>>> import numpy as np
>>> np.set_printoptions(suppress=True, linewidth=160)
>>> K = np.load("m.npy")
>>> K
array([[-1,  0,  0],
       [ 0, -1,  0],
       [ 2,  0,  1]])
>>> vec = np.array([1, 0, 3])
>>> rhs = K @ vec
>>> rhs
array([-1,  0,  5])
>>> np.round(np.linalg.solve(K, K[:, 1]), 1)
array([0., 1., 0.])
>>> print(np.round(np.linalg.solve(K, -3 * rhs), 1))
[-3. -0. -9.]
>>> np.round(np.linalg.solve(K.T, K[1]), 1)
array([-0.,  1.,  0.])
>>> vals, V = np.linalg.eig(K)
>>> np.round(np.sort(np.linalg.eigvals(K.T)), 1)
array([-1., -1.,  1.])
>>> vals
array([ 1., -1., -1.])
>>> print(np.round(np.sort(np.linalg.eigvals(K @ K)), 1))
[1. 1. 1.]
>>> round(float(np.linalg.det(K)), 1)
1.0
>>> print(np.round(np.sort(np.abs(np.linalg.eigvals(K))), 1))
[1. 1. 1.]
>>> K.inv()
Traceback (most recent call last):
  File "<python-input-16>", line 1, in <module>
    K.inv()
    ^^^^^
AttributeError: 'numpy.ndarray' object has no attribute 'inv'
>>> np.trace(K)
np.int64(-1)
>>> print((K + K.T) / 2)
[[-1.  0.  1.]
 [ 0. -1.  0.]
 [ 1.  0.  1.]]
>>> K @ K
array([[1, 0, 0],
       [0, 1, 0],
       [0, 0, 1]])
>>> np.allclose(K, K.T)
False
>>> E = np.array([[-2.0, -1.0, 2.0, 0.0],
...     [0.0, 1.0, 0.0, 0.0],
...     [-1.0, 1.0, 2.0, -1.0],
...     [-7.0, -5.0, 4.0, 3.0]])
>>> np.round(np.linalg.det(2 * E), 1), round(float(np.linalg.det(E)), 1)
(np.float64(0.0), 0.0)
>>> round(float(np.linalg.det(E.T)), 1)
0.0
>>> print(round(np.linalg.det(E[::-1]), 1))
0.0
>>> np.kron(np.eye(2, dtype=int), E)
array([[-2., -1.,  2.,  0., -0., -0.,  0.,  0.],
       [ 0.,  1.,  0.,  0.,  0.,  0.,  0.,  0.],
       [-1.,  1.,  2., -1., -0.,  0.,  0., -0.],
       [-7., -5.,  4.,  3., -0., -0.,  0.,  0.],
       [-0., -0.,  0.,  0., -2., -1.,  2.,  0.],
       [ 0.,  0.,  0.,  0.,  0.,  1.,  0.,  0.],
       [-0.,  0.,  0., -0., -1.,  1.,  2., -1.],
       [-0., -0.,  0.,  0., -7., -5.,  4.,  3.]])
>>> np.round(np.linalg.eigvals(E).sum().real, 1)
np.float64(4.0)
>>> mat = np.array([[1.6, 1.1, -0.1, 0.2],
...     [1.7, -0.1, -1.0, 1.1],
...     [0.9, 0.7, -0.8, 0.4],
...     [1.3, 0.5, -0.3, -0.2],
...     [0.1, -0.5, 2.1, 0.5]])
>>> q = mat.astype(float).copy()
>>> for j in range(4):
...     q[:, j] -= q[:, :j] @ (q[:, :j].T @ q[:, j])
...     q[:, j] /= np.linalg.norm(q[:, j])
... 
>>> q.round(1) + 0
array([[ 0.6,  0.5,  0.4,  0.1],
       [ 0.6, -0.6, -0.4,  0.2],
       [ 0.3,  0.3, -0.1,  0.5],
       [ 0.5,  0. ,  0.1, -0.8],
       [ 0. , -0.5,  0.8,  0.2]])
>>> print(np.round(q.T @ q, 1) + 0)
[[1. 0. 0. 0.]
 [0. 1. 0. 0.]
 [0. 0. 1. 0.]
 [0. 0. 0. 1.]]
>>> vec = np.array([2, -1, 1, 2])
>>> rhs = mat @ vec
>>> c, lr = np.zeros(4), 1 / np.linalg.norm(mat, 2) ** 2
>>> for i in range(300):
...     c -= lr * mat.T @ (mat @ c - rhs)
...     if i % 50 == 0: print(i, round(np.linalg.norm(mat @ c - rhs), 1))
... 
0 3.7
50 0.0
100 0.0
150 0.0
200 0.0
250 0.0
>>> c.round(1)
array([ 2., -1.,  1.,  2.])
>>> print(round(float(np.linalg.cond(mat)), 1))
6.7
>>> hat = mat @ np.linalg.solve(mat.T @ mat, mat.T)
>>> np.round(np.diag(hat), 1)
array([0.7, 1. , 0.5, 0.8, 1. ])
